% ipython --no-banner

In [1]: import numpy as np

In [2]: np.set_printoptions(precision=3, suppress=True, linewidth=140)

In [3]: def tidy(a):
   ...:     return np.round(a, 3) + 0
   ...: 

In [4]: data = np.load("m.npy")

In [5]: tidy(data)
Out[5]: 
array([[-3.622,  2.148, -2.695],
       [-0.836, -4.341, -2.336],
       [-3.344, -1.242,  3.504]])

In [6]: blk = np.stack([data, -1 * data, data[::-1]])

In [7]: (blk @ data.T).shape
Out[7]: (3, 3, 3)

In [8]: tidy(data.T @ data)
Out[8]: 
array([[25.,  0.,  0.],
       [ 0., 25.,  0.],
       [ 0.,  0., 25.]])

In [9]: tidy(data @ data.T)
Out[9]: 
array([[25.,  0.,  0.],
       [ 0., 25.,  0.],
       [ 0.,  0., 25.]])

In [10]: tidy(np.linalg.norm(data, "nuc"))
Out[10]: np.float64(15.0)

In [11]: tidy(np.linalg.norm(data[1] - data[0]))
Out[11]: np.float64(7.071)

In [12]: tidy(np.linalg.norm(data, axis=1))
Out[12]: array([5., 5., 5.])

In [13]: tidy(data[1] @ data[0])
Out[13]: np.float64(0.0)

In [14]: proj = np.triu(np.array([[-2, 2, 3], [-1, -6, 0], [-4, 3, -4]]), 1) + np.eye(3)

In [15]: M2 = proj @ data @ np.linalg.inv(proj)

In [16]: tidy(np.linalg.det(M2))
Out[16]: np.float64(125.0)

In [17]: tidy(proj @ data - data @ proj)
Out[17]: 
array([[-11.703,  -5.163,  16.707],
       [  0.   ,   1.672,   2.508],
       [  0.   ,   6.687,  10.031]])

In [18]: np.linalg.matrix_rank(M2)
Out[18]: np.int64(3)

In [19]: tidy(np.trace(M2)), tidy(np.trace(data))
Out[19]: (np.float64(-4.459), np.float64(-4.459))

In [20]: tidy(M2)
Out[20]: 
array([[-15.325,  20.391,  49.12 ],
       [ -0.836,  -2.669,   0.172],
       [ -3.344,   5.446,  13.535]])

In [21]: M2 = np.linalg.inv(data)

In [22]: tidy(np.linalg.slogdet(data)[0])
Out[22]: np.float64(1.0)

In [23]: tidy(data @ M2)
Out[23]: 
array([[1., 0., 0.],
       [0., 1., 0.],
       [0., 0., 1.]])

In [24]: (np.abs(M2) > 1e-9).astype(int)
Out[24]: 
array([[1, 1, 1],
       [1, 1, 1],
       [1, 1, 1]])

In [25]: E = np.load("arr.npy")

In [26]: E
Out[26]: 
array([[ 0,  0,  3],
       [ 0, -3,  0],
       [ 2,  0,  0]])

In [27]: tidy(np.linalg.svd(E, compute_uv=False))
Out[27]: array([3., 3., 2.])

In [28]: tidy(np.linalg.pinv(E))
Out[28]: 
array([[ 0.   ,  0.   ,  0.5  ],
       [ 0.   , -0.333,  0.   ],
       [ 0.333,  0.   ,  0.   ]])

In [29]: E[:, 1] @ E[:, 2]
Out[29]: np.int64(0)

In [30]: E.T @ E
Out[30]: 
array([[4, 0, 0],
       [0, 9, 0],
       [0, 0, 9]])

In [31]: proj = np.triu(np.array([[2, 1, 2], [3, 0, 0], [1, 0, 0]]), 1) + np.eye(3)

In [32]: M2 = proj @ E @ np.linalg.inv(proj)

In [33]: np.trace(M2), np.trace(E)
Out[33]: (np.float64(-3.0), np.int64(-3))

In [34]: tidy(np.poly(M2))
Out[34]: array([  1.,   3.,  -6., -18.])

In [35]: proj @ E - E @ proj
Out[35]: 
array([[ 4., -3.,  0.],
       [ 0.,  0.,  0.],
       [ 0., -2., -4.]])

In [36]: M2
Out[36]: 
array([[ 4., -7., -5.],
       [ 0., -3.,  0.],
       [ 2., -2., -4.]])

In [37]: np.linalg.matrix_rank(M2)
Out[37]: np.int64(3)

In [38]: K = np.array([[-0.9, 5.0, -6.0, 4.0],
    ...:     [3.0, -1.9, -5.0, -3.0],
    ...:     [-4.0, -6.0, -1.9, 9.0],
    ...:     [-1.0, 5.0, -6.0, 4.1]])

In [39]: np.linalg.cond(K) > 100
Out[39]: np.True_

In [40]: round(np.log10(np.linalg.cond(K)))
Out[40]: 3

In [41]: tidy(np.abs(np.linalg.svd(K)[2][-1]))
Out[41]: array([0.858, 0.051, 0.218, 0.462])

In [42]: [round(float(x), 3) for x in np.linalg.svd(K, compute_uv=False)[:3]]
Out[42]: [13.378, 10.929, 6.435]

In [43]: O = K.astype(float).copy()

In [44]: for j in range(4):
    ...:     O[:, j] -= O[:, :j] @ (O[:, :j].T @ O[:, j])
    ...:     O[:, j] /= np.linalg.norm(O[:, j])
    ...: 

In [45]: tidy(O.T @ K)
Out[45]: 
array([[  5.178,   1.7  ,   0.773, -10.178],
       [  0.   ,   9.312,  -4.34 ,   1.02 ],
       [  0.   ,   0.   ,   9.01 ,  -4.263],
       [  0.   ,   0.   ,   0.   ,   0.061]])

In [46]: M = 0.7 ** np.abs(np.subtract.outer(np.arange(5), np.arange(5)))

In [47]: tidy(M)
Out[47]: 
array([[1.   , 0.7  , 0.49 , 0.343, 0.24 ],
       [0.7  , 1.   , 0.7  , 0.49 , 0.343],
       [0.49 , 0.7  , 1.   , 0.7  , 0.49 ],
       [0.343, 0.49 , 0.7  , 1.   , 0.7  ],
       [0.24 , 0.343, 0.49 , 0.7  , 1.   ]])

In [48]: def softmax(z):
    ...:     e = np.exp(z - z.max(axis=-1, keepdims=True))
    ...:     return e / e.sum(axis=-1, keepdims=True)
    ...: 

In [49]: tidy(softmax(M[4] + 3))
Out[49]: array([0.141, 0.156, 0.18 , 0.223, 0.301])

In [50]: tidy(softmax(M).sum(axis=1))
Out[50]: array([1., 1., 1., 1., 1.])

In [51]: att = M @ M.T / np.sqrt(5)

In [52]: tidy(softmax(att))
Out[52]: 
array([[0.218, 0.227, 0.211, 0.185, 0.159],
       [0.197, 0.229, 0.221, 0.193, 0.16 ],
       [0.174, 0.211, 0.231, 0.211, 0.174],
       [0.16 , 0.193, 0.221, 0.229, 0.197],
       [0.159, 0.185, 0.211, 0.227, 0.218]])

In [53]: softmax(att).round(6).argmax(axis=1)
Out[53]: array([1, 1, 2, 3, 3])

In [54]: L = np.linalg.cholesky(M)

In [55]: tidy(np.prod(np.diag(L)) ** 2), tidy(np.linalg.det(M))
Out[55]: (np.float64(0.068), np.float64(0.068))

In [56]: tidy(M / np.sqrt(np.outer(np.diag(M), np.diag(M))))
Out[56]: 
array([[1.   , 0.7  , 0.49 , 0.343, 0.24 ],
       [0.7  , 1.   , 0.7  , 0.49 , 0.343],
       [0.49 , 0.7  , 1.   , 0.7  , 0.49 ],
       [0.343, 0.49 , 0.7  , 1.   , 0.7  ],
       [0.24 , 0.343, 0.49 , 0.7  , 1.   ]])

In [57]: tidy(L @ L.T)
Out[57]: 
array([[1.   , 0.7  , 0.49 , 0.343, 0.24 ],
       [0.7  , 1.   , 0.7  , 0.49 , 0.343],
       [0.49 , 0.7  , 1.   , 0.7  , 0.49 ],
       [0.343, 0.49 , 0.7  , 1.   , 0.7  ],
       [0.24 , 0.343, 0.49 , 0.7  , 1.   ]])

In [58]: O, vecs = np.linalg.qr(M[:, :1])[0], np.linalg.qr(M[:, 1:])[0]

In [59]: sv = np.linalg.svd(O.T @ vecs, compute_uv=False)

In [60]: tidy(sv)
Out[60]: array([0.953])

In [61]: tidy(np.linalg.norm(O @ O.T - vecs @ vecs.T, 2))
Out[61]: np.float64(1.0)

In [62]: (sv > 0.9).sum()
Out[62]: np.int64(1)

In [63]: M2 = M / np.sqrt((M ** 2).mean(axis=1, keepdims=True))

In [64]: tidy(np.linalg.norm(M2, axis=1))
Out[64]: array([2.236, 2.236, 2.236, 2.236, 2.236])

In [65]: m1 = np.load("block3.npy")

In [66]: m1
Out[66]: 
array([[-3., -4.,  0.,  0.,  0.,  0.],
       [-3.,  9.,  0.,  0.,  0.,  0.],
       [ 0.,  0.,  5.,  5.,  0.,  2.],
       [ 0.,  0., -1.,  2., -1., -2.],
       [ 0.,  0., -3.,  1.,  2., -4.],
       [ 0.,  0., -1.,  3., -5.,  2.]])

In [67]: x0 = np.array([7, 5, 2, 1, 6, 9])

In [68]: m1 @ np.ones(6)
Out[68]: array([-7.,  6., 12., -2., -4., -1.])

In [69]: m1 @ (2 * x0)
Out[69]: array([-82.,  48.,  66., -48., -58., -22.])

In [70]: (m1 * x0).sum(axis=1)
Out[70]: array([-41.,  24.,  33., -24., -29., -11.])

In [71]: np.sign((m1 @ x0).round(6))
Out[71]: array([-1.,  1.,  1., -1., -1., -1.])

In [72]: O, vecs = np.linalg.qr(m1[:, :2])[0], np.linalg.qr(m1[:, 2:])[0]

In [73]: sv = np.linalg.svd(O.T @ vecs, compute_uv=False)

In [74]: tidy(sv)
Out[74]: array([0., 0.])

In [75]: feats = np.loadtxt("sample6.csv", delimiter=",")

In [76]: feats
Out[76]: 
array([[1.   , 0.9  , 0.81 , 0.729],
       [0.9  , 1.   , 0.9  , 0.81 ],
       [0.81 , 0.9  , 1.   , 0.9  ],
       [0.729, 0.81 , 0.9  , 1.   ]])

In [77]: G = feats.T @ feats

In [78]: np.linalg.matrix_rank(G)
Out[78]: np.int64(4)

In [79]: tidy(np.diag(G))
Out[79]: array([2.998, 3.276, 3.276, 2.998])

In [80]: tidy(G)
Out[80]: 
array([[2.998, 3.119, 3.086, 2.916],
       [3.119, 3.276, 3.258, 3.086],
       [3.086, 3.258, 3.276, 3.119],
       [2.916, 3.086, 3.119, 2.998]])

In [81]: tidy(np.linalg.svd(feats, compute_uv=False) ** 2)
Out[81]: array([12.437,  0.096,  0.01 ,  0.004])

In [82]: tidy(np.trace(G)), tidy((feats ** 2).sum())
Out[82]: (np.float64(12.547), np.float64(12.547))

In [83]: np.allclose(G, G.T)
Out[83]: True

In [84]: tidy(np.linalg.eigvalsh(G)[::-1])
Out[84]: array([12.437,  0.096,  0.01 ,  0.004])

In [85]: Uu, sv, Vh = np.linalg.svd(feats)

In [86]: tidy(sv)
Out[86]: array([3.527, 0.31 , 0.102, 0.061])

In [87]: M2 = Uu[:, :1] @ np.diag(sv[:1]) @ Vh[:1]

In [88]: tidy(np.linalg.norm(feats - M2) / np.linalg.norm(feats))
Out[88]: np.float64(0.094)

In [89]: tidy(np.linalg.norm(feats - M2, 2)), tidy(sv[1])
Out[89]: (np.float64(0.31), np.float64(0.31))

In [90]: rng = np.random.default_rng(4338)

In [91]: M2 = E + rng.integers(-2, 3, (3, 2)) @ rng.integers(-2, 3, (2, 3))

In [92]: M2
Out[92]: 
array([[-4, -2,  5],
       [ 2, -2, -1],
       [-1, -3,  2]])

In [93]: np.abs(M2 - E).sum(axis=1)
Out[93]: array([8, 4, 8])

In [94]: tidy(np.linalg.svd(M2 - E, compute_uv=False))
Out[94]: array([7.136, 1.039, 0.   ])

In [95]: np.linalg.matrix_rank(M2 - E, tol=1e-8)
Out[95]: np.int64(2)

In [96]: evals, vecs = np.linalg.eigh(feats)

In [97]: x0 = np.array([1, 2, -1, 0])

In [98]: tidy(vecs * np.sqrt(evals) @ vecs.T)
Out[98]: 
array([[0.784, 0.445, 0.333, 0.276],
       [0.445, 0.717, 0.421, 0.333],
       [0.333, 0.421, 0.717, 0.445],
       [0.276, 0.333, 0.445, 0.784]])

In [99]: tidy(np.linalg.eigvalsh(feats[1:, 1:]))
Out[99]: array([0.069, 0.19 , 2.741])

In [100]: np.abs(feats).sum(axis=1).max(), tidy(np.abs(evals).max())
Out[100]: (np.float64(3.61), np.float64(3.527))

In [101]: tidy(vecs * np.maximum(evals, 0) @ vecs.T)
Out[101]: 
array([[1.   , 0.9  , 0.81 , 0.729],
       [0.9  , 1.   , 0.9  , 0.81 ],
       [0.81 , 0.9  , 1.   , 0.9  ],
       [0.729, 0.81 , 0.9  , 1.   ]])

In [102]: (np.sign(vecs[:, -1].round(6)) == np.sign(vecs[0, -1].round(6))).astype(int)
Out[102]: array([1, 1, 1, 1])

In [103]: tidy(np.abs(np.linalg.svd(feats)[2][-1]))
Out[103]: array([0.279, 0.65 , 0.65 , 0.279])

In [104]: round(np.log10(np.linalg.cond(feats)))
Out[104]: 2

In [105]: np.argsort(-np.linalg.norm(feats, axis=0).round(6), kind="stable")[:3]
Out[105]: array([1, 2, 0])

In [106]: W0 = np.array([[5.0, 4.0, 4.0, 4.0, 0.0, 0.0, 4.0],
     ...:     [4.0, 5.0, 4.0, 4.0, 0.0, 0.0, 4.0],
     ...:     [4.0, 4.0, 5.0, 4.0, 0.0, 0.0, 4.0],
     ...:     [4.0, 4.0, 4.0, 5.0, 0.0, 0.0, 4.0],
     ...:     [0.0, 0.0, 0.0, 0.0, 5.0, 4.0, 0.0],
     ...:     [0.0, 0.0, 0.0, 0.0, 4.0, 5.0, 0.0],
     ...:     [4.0, 4.0, 4.0, 4.0, 0.0, 0.0, 5.0]])

In [107]: u = np.array([3, 2, 2, 1, 2, 1, 3])

In [108]: M2 = W0 + np.outer(u, np.eye(7)[5])

In [109]: np.linalg.matrix_rank(np.linalg.inv(M2) - np.linalg.inv(W0), tol=1e-8)
Out[109]: np.int64(1)

In [110]: np.linalg.matrix_rank(M2 - W0)
Out[110]: np.int64(1)

In [111]: M2
Out[111]: 
array([[5., 4., 4., 4., 0., 3., 4.],
       [4., 5., 4., 4., 0., 2., 4.],
       [4., 4., 5., 4., 0., 2., 4.],
       [4., 4., 4., 5., 0., 1., 4.],
       [0., 0., 0., 0., 5., 6., 0.],
       [0., 0., 0., 0., 4., 6., 0.],
       [4., 4., 4., 4., 0., 3., 5.]])
